>>> import numpy as np
>>> np.set_printoptions(suppress=True, linewidth=140)
>>> rnd = lambda a: np.round(a, 1) + 0
>>> J = np.load("case1.npy")
>>> print(J)
[[ 0 -1  1  0  0  2  0  1 -2 -3 -1]
 [ 0 -2  2  0  0  4  0  2 -4 -6 -2]
 [ 0  3 -3  0  0 -6  0 -3  6  9  3]
 [ 0 -1  1  0  0  2  0  1 -2 -3 -1]
 [ 0 -3  3  0  0  6  0  3 -6 -9 -3]
 [ 0  3 -3  0  0 -6  0 -3  6  9  3]
 [ 0  2 -2  0  0 -4  0 -2  4  6  2]
 [ 0 -2  2  0  0  4  0  2 -4 -6 -2]
 [ 0  3 -3  0  0 -6  0 -3  6  9  3]
 [ 0 -1  1  0  0  2  0  1 -2 -3 -1]]
>>> # looks like rank 1
>>> t3 = np.stack([J, -3 * J, J[::-1]])
>>> print((t3 @ J.T).shape)
(3, 10, 10)
>>> print(rnd(np.linalg.norm(t3, axis=(1, 2))))
[32.7 98.2 32.7]
>>> print(np.linalg.matrix_rank(t3))
[1 1 1]
>>> rk = np.linalg.matrix_rank(J)
>>> print(rk)
1
>>> N = np.linalg.svd(J)[2][rk:].T
>>> print([int(np.linalg.matrix_rank(np.delete(J, i, axis=0))) for i in range(10)])
[1, 1, 1, 1, 1, 1, 1, 1, 1, 1]
>>> print([int(np.linalg.matrix_rank(J[:i])) for i in range(1, len(J) + 1)])
[1, 1, 1, 1, 1, 1, 1, 1, 1, 1]
>>> print(rnd(N @ N.T))
[[ 1.   0.   0.   0.   0.   0.   0.   0.   0.   0.   0. ]
 [ 0.   1.   0.   0.   0.   0.1  0.   0.  -0.1 -0.1  0. ]
 [ 0.   0.   1.   0.   0.  -0.1  0.   0.   0.1  0.1  0. ]
 [ 0.   0.   0.   1.   0.   0.   0.   0.   0.   0.   0. ]
 [ 0.   0.   0.   0.   1.   0.   0.   0.   0.   0.   0. ]
 [ 0.   0.1 -0.1  0.   0.   0.8  0.  -0.1  0.2  0.3  0.1]
 [ 0.   0.   0.   0.   0.   0.   1.   0.   0.   0.   0. ]
 [ 0.   0.   0.   0.   0.  -0.1  0.   1.   0.1  0.1  0. ]
 [ 0.  -0.1  0.1  0.   0.   0.2  0.   0.1  0.8 -0.3 -0.1]
 [ 0.  -0.1  0.1  0.   0.   0.3  0.   0.1 -0.3  0.6 -0.1]
 [ 0.   0.   0.   0.   0.   0.1  0.   0.  -0.1 -0.1  1. ]]
>>> vec = np.array([-2, -3, -2, 1, -1, 0, 2, -2, 3, -3, 3])
>>> a = np.maximum(J @ vec, 0)
>>> print(J * (a > 1e-9)[:, None])
[[ 0  0  0  0  0  0  0  0  0  0  0]
 [ 0  0  0  0  0  0  0  0  0  0  0]
 [ 0  3 -3  0  0 -6  0 -3  6  9  3]
 [ 0  0  0  0  0  0  0  0  0  0  0]
 [ 0  0  0  0  0  0  0  0  0  0  0]
 [ 0  3 -3  0  0 -6  0 -3  6  9  3]
 [ 0  2 -2  0  0 -4  0 -2  4  6  2]
 [ 0  0  0  0  0  0  0  0  0  0  0]
 [ 0  3 -3  0  0 -6  0 -3  6  9  3]
 [ 0  0  0  0  0  0  0  0  0  0  0]]
>>> print(a)
[0 0 3 0 0 3 2 0 3 0]
>>> print(np.flatnonzero(a > 1e-9))
[2 5 6 8]
>>> print(np.maximum(J @ (3 * vec), 0))
[0 0 9 0 0 9 6 0 9 0]
>>> A2 = J / np.linalg.norm(J, axis=1, keepdims=True)
>>> G = A2 @ A2.T
>>> print(G[3])
[ 1.  1. -1.  1.  1. -1. -1.  1. -1.  1.]
>>> print(rnd(G))
[[ 1.  1. -1.  1.  1. -1. -1.  1. -1.  1.]
 [ 1.  1. -1.  1.  1. -1. -1.  1. -1.  1.]
 [-1. -1.  1. -1. -1.  1.  1. -1.  1. -1.]
 [ 1.  1. -1.  1.  1. -1. -1.  1. -1.  1.]
 [ 1.  1. -1.  1.  1. -1. -1.  1. -1.  1.]
 [-1. -1.  1. -1. -1.  1.  1. -1.  1. -1.]
 [-1. -1.  1. -1. -1.  1.  1. -1.  1. -1.]
 [ 1.  1. -1.  1.  1. -1. -1.  1. -1.  1.]
 [-1. -1.  1. -1. -1.  1.  1. -1.  1. -1.]
 [ 1.  1. -1.  1.  1. -1. -1.  1. -1.  1.]]
>>> E = np.load("block14.npy")
>>> print(E)
[[ 0.  0.  0.  0.  0.  3.  2.  3.  7. -5. -1.]
 [ 0.  0.  0.  0.  0.  1.  0.  9. -8.  4.  8.]
 [ 0.  0.  0.  0.  0.  5.  4.  9. -5.  3. -7.]
 [ 0.  0.  0.  0.  0.  8.  7.  7.  1. -4. -2.]
 [ 0.  0.  0.  0.  0.  7. -4. -2.  6.  4. -9.]
 [ 3.  1.  5.  8.  7.  0.  0.  0.  0.  0.  0.]
 [ 2.  0.  4.  7. -4.  0.  0.  0.  0.  0.  0.]
 [ 3.  9.  9.  7. -2.  0.  0.  0.  0.  0.  0.]
 [ 7. -8. -5.  1.  6.  0.  0.  0.  0.  0.  0.]
 [-5.  4.  3. -4.  4.  0.  0.  0.  0.  0.  0.]
 [-1.  8. -7. -2. -9.  0.  0.  0.  0.  0.  0.]]
>>> # rank 10
>>> print(rnd(np.linalg.eigvalsh(E).min()))
-19.3
>>> A2 = np.array([[-2, 0, -1, -5, 1, -3, -5, 2, 0, -1, -1, -1, 5],
...     [2, -4, 0, -3, -2, -1, 0, 2, 1, 2, -3, 3, 5],
...     [-4, 1, 4, -2, -2, 0, 1, -3, -1, 2, -3, 0, -3],
...     [-3, 0, -5, -3, -5, 4, -2, -3, 1, -4, -5, 5, -2],
...     [-3, 0, 4, 2, -1, -1, 0, 2, 2, -3, -2, 0, -4],
...     [-5, -1, 3, -1, 1, -3, -4, -1, 5, 2, -5, 1, 5],
...     [-3, 2, -4, 1, 5, 5, -2, 4, -4, -4, -1, 2, -2],
...     [-1, 4, 5, -4, 4, 5, 4, -1, -5, 2, 5, 3, 4],
...     [1, -3, -4, 5, -5, -1, 1, 1, 3, 1, -3, 0, -1],
...     [-1, -1, -4, 5, -3, 4, -1, -3, 4, -1, -2, 5, 0],
...     [5, 5, 1, 3, 4, -5, 2, 5, -3, -1, 4, 3, 1],
...     [-3, -3, 3, -3, 2, -1, -4, -3, -3, -2, -5, 0, 5],
...     [4, 1, 0, -4, -3, -2, -4, -3, 1, 1, -4, 2, 4]])
>>> M = A2 + A2.T
>>> print(M)
[[ -4   2  -5  -8  -2  -8  -8   1   1  -2   4  -4   9]
 [  2  -8   1  -3  -2  -2   2   6  -2   1   2   0   6]
 [ -5   1   8  -7   2   3  -3   2  -5  -2  -2   3  -3]
 [ -8  -3  -7  -6  -3   3  -1  -7   6   1  -2   2  -6]
 [ -2  -2   2  -3  -2   0   5   6  -3  -6   2   2  -7]
 [ -8  -2   3   3   0  -6   1   4   4   6 -10   0   3]
 [ -8   2  -3  -1   5   1  -4   8  -3  -5   1  -2  -6]
 [  1   6   2  -7   6   4   8  -2  -4  -1  10   0   1]
 [  1  -2  -5   6  -3   4  -3  -4   6   5  -6  -3   0]
 [ -2   1  -2   1  -6   6  -5  -1   5  -2  -3   3   1]
 [  4   2  -2  -2   2 -10   1  10  -6  -3   8  -2  -3]
 [ -4   0   3   2   2   0  -2   0  -3   3  -2   0   7]
 [  9   6  -3  -6  -7   3  -6   1   0   1  -3   7   8]]
>>> print(np.allclose(M @ M.T, M.T @ M))
True
>>> M.inv()
Traceback (most recent call last):
  File "<python-input-34>", line 1, in <module>
    M.inv()
    ^^^^^
AttributeError: 'numpy.ndarray' object has no attribute 'inv'
>>> print(np.allclose(M, M.T))
True
>>> print(rnd(np.sort(np.abs(np.linalg.eigvals(M)))))
[ 2.1  2.2  3.7  6.3  7.5  9.3 13.2 15.9 17.3 20.5 21.9 24.  30.7]
>>> A2 = M[0, 0] * M[1:] - np.outer(M[1:, 0], M[0])
>>> print(A2)
[[   0   28    6   28   12   24    8  -26    6    0  -16    8  -42]
 [   0    6  -57  -12  -18  -52  -28   -3   25   -2   28  -32   57]
 [   0   28  -12  -40   -4  -76  -60   36  -16  -20   40  -40   96]
 [   0   12  -18   -4    4  -16  -36  -22   14   20    0  -16   46]
 [   0   24  -52  -76  -16  -40  -68   -8   -8  -40   72  -32   60]
 [   0    8  -28  -60  -36  -68  -48  -24   20    4   28  -24   96]
 [   0  -26   -3   36  -22   -8  -24    7   15    6  -44    4  -13]
 [   0    6   25  -16   14   -8   20   15  -25  -18   20   16   -9]
 [   0    0   -2  -20   20  -40    4    6  -18    4   20  -20   14]
 [   0  -16   28   40    0   72   28  -44   20   20  -48   24  -24]
 [   0    8  -32  -40  -16  -32  -24    4   16  -20   24  -16    8]
 [   0  -42   57   96   46   60   96  -13   -9   14  -24    8 -113]]
>>> print(np.linalg.matrix_rank(A2), np.linalg.matrix_rank(M))
12 13
>>> print(np.flatnonzero(~A2.round(6).any(axis=1)))
[]
>>> print(rnd(np.linalg.eigvalsh(M).min()))
-21.9
>>> rng = np.random.default_rng(25389)
>>> lab = rng.permutation(13)
>>> print(lab)
[ 3  6  5  1 12  2  9  8  0  7 11  4 10]
>>> A2 = M[lab][:, lab]
>>> print(np.diag(A2))
[-6 -4 -6 -8  8  8 -2  6 -4 -2  0 -2  8]
>>> print(rnd(np.sort(np.abs(np.linalg.eigvals(A2)))))
[ 2.1  2.2  3.7  6.3  7.5  9.3 13.2 15.9 17.3 20.5 21.9 24.  30.7]
>>> A2 = M + rng.integers(-2, 3, (13, 10)) @ rng.integers(-2, 3, (10, 13))
>>> print(A2)
[[ -8  11  -4   0  -2  -2  -9   4   6  -1  -1  -5  10]
 [  4 -12   3  -9  -7   2  -4  -2   0  -4   1  -7   7]
 [ -5   0   9  -8  -2   4  -2 -11 -13   0  -9   6 -12]
 [ -7   1  -4  -2   1   9   0 -13  17  -8  -4   1  -5]
 [-13   2  10   2   2   5   8   2  -4  -2  -5   2 -18]
 [  5  -3 -10  -6  -6  -8   3   7   2   7  -8   5   5]
 [ -9 -12   4  -5  -5   0  -4  -7  -4 -11   3  -5   5]
 [-14  11  16   5  15  10  13  -7   0   0   2  -1  -6]
 [ 11 -14  -6   8  -5   5  -1 -15  -1   8  -6   9   0]
 [-12   1   4   3   1   1   2   7   3  -1  -3   0  -2]
 [ -6   2  11   4   7 -10   4  -4  -5  -6   1  -6  -4]
 [ -1  -1  -5   4  -3   2  -2  12  -7  15   3  11   8]
 [  1  14   3  -3   7   5   0   8  11  -5  -4   2   2]]
>>> print(rnd(np.linalg.svd(A2 - M, compute_uv=False)))
[55.  40.9 29.4 20.8 17.  16.   8.5  7.4  3.2  2.7  0.   0.   0. ]
>>> print(np.abs(A2 - M).sum(axis=1))
[45 53 51 53 67 61 75 92 63 54 67 66 83]
>>> print(np.linalg.matrix_rank(A2 - M, tol=1e-8))
10
>>> data = np.minimum.outer(np.arange(1, 6), np.arange(1, 6)) * -2
>>> print(data)
[[ -2  -2  -2  -2  -2]
 [ -2  -4  -4  -4  -4]
 [ -2  -4  -6  -6  -6]
 [ -2  -4  -6  -8  -8]
 [ -2  -4  -6  -8 -10]]
>>> # symmetric
>>> print([round(float(np.linalg.det(data[:i, :i])), 2) + 0 for i in range(1, 6)])
[-2.0, 4.0, -8.0, 16.0, -32.0]
>>> print(np.all(np.linalg.eigvalsh(data) > 0))
False
>>> try:
...     np.linalg.cholesky(data)
... except np.linalg.LinAlgError as e:
...     print(e)
... 
Matrix is not positive definite
>>> def softmax(z):
...     e = np.exp(z - z.max(axis=-1, keepdims=True))
...     return e / e.sum(axis=-1, keepdims=True)
... 
>>> print(rnd(softmax(data[2] + -2)))
[0.8 0.1 0.  0.  0. ]
>>> print(rnd(softmax(10 * data[2])))
[1. 0. 0. 0. 0.]
>>> att = data @ data.T / np.sqrt(5)
>>> print(softmax(att).round(6).argmax(axis=1))
[4 4 4 4 4]
>>> print(rnd(softmax(att)))
[[0.  0.  0.  0.1 0.9]
 [0.  0.  0.  0.  1. ]
 [0.  0.  0.  0.  1. ]
 [0.  0.  0.  0.  1. ]
 [0.  0.  0.  0.  1. ]]
>>> O, R = np.linalg.qr(data)
>>> print(rnd(O))
[[-0.4  0.9  0.   0.   0. ]
 [-0.4 -0.2  0.9  0.   0. ]
 [-0.4 -0.2 -0.3  0.8  0. ]
 [-0.4 -0.2 -0.3 -0.4 -0.7]
 [-0.4 -0.2 -0.3 -0.4  0.7]]
>>> print(rnd(np.abs(np.diag(R))))
[4.5 1.8 1.7 1.6 1.4]
>>> print(rnd(O.T @ O))
[[1. 0. 0. 0. 0.]
 [0. 1. 0. 0. 0.]
 [0. 0. 1. 0. 0.]
 [0. 0. 0. 1. 0.]
 [0. 0. 0. 0. 1.]]
>>> print(rnd(R))
[[ 4.5  8.  10.7 12.5 13.4]
 [ 0.   1.8  3.1  4.   4.5]
 [ 0.   0.   1.7  2.9  3.5]
 [ 0.   0.   0.   1.6  2.4]
 [ 0.   0.   0.   0.  -1.4]]
>>> print(rnd(O @ R))
[[ -2.  -2.  -2.  -2.  -2.]
 [ -2.  -4.  -4.  -4.  -4.]
 [ -2.  -4.  -6.  -6.  -6.]
 [ -2.  -4.  -6.  -8.  -8.]
 [ -2.  -4.  -6.  -8. -10.]]
>>> print(rnd(abs(R[0, 0])), rnd(np.linalg.norm(data[:, 0])))
4.5 4.5
>>> print(np.allclose(R.T @ R, data.T @ data))
True
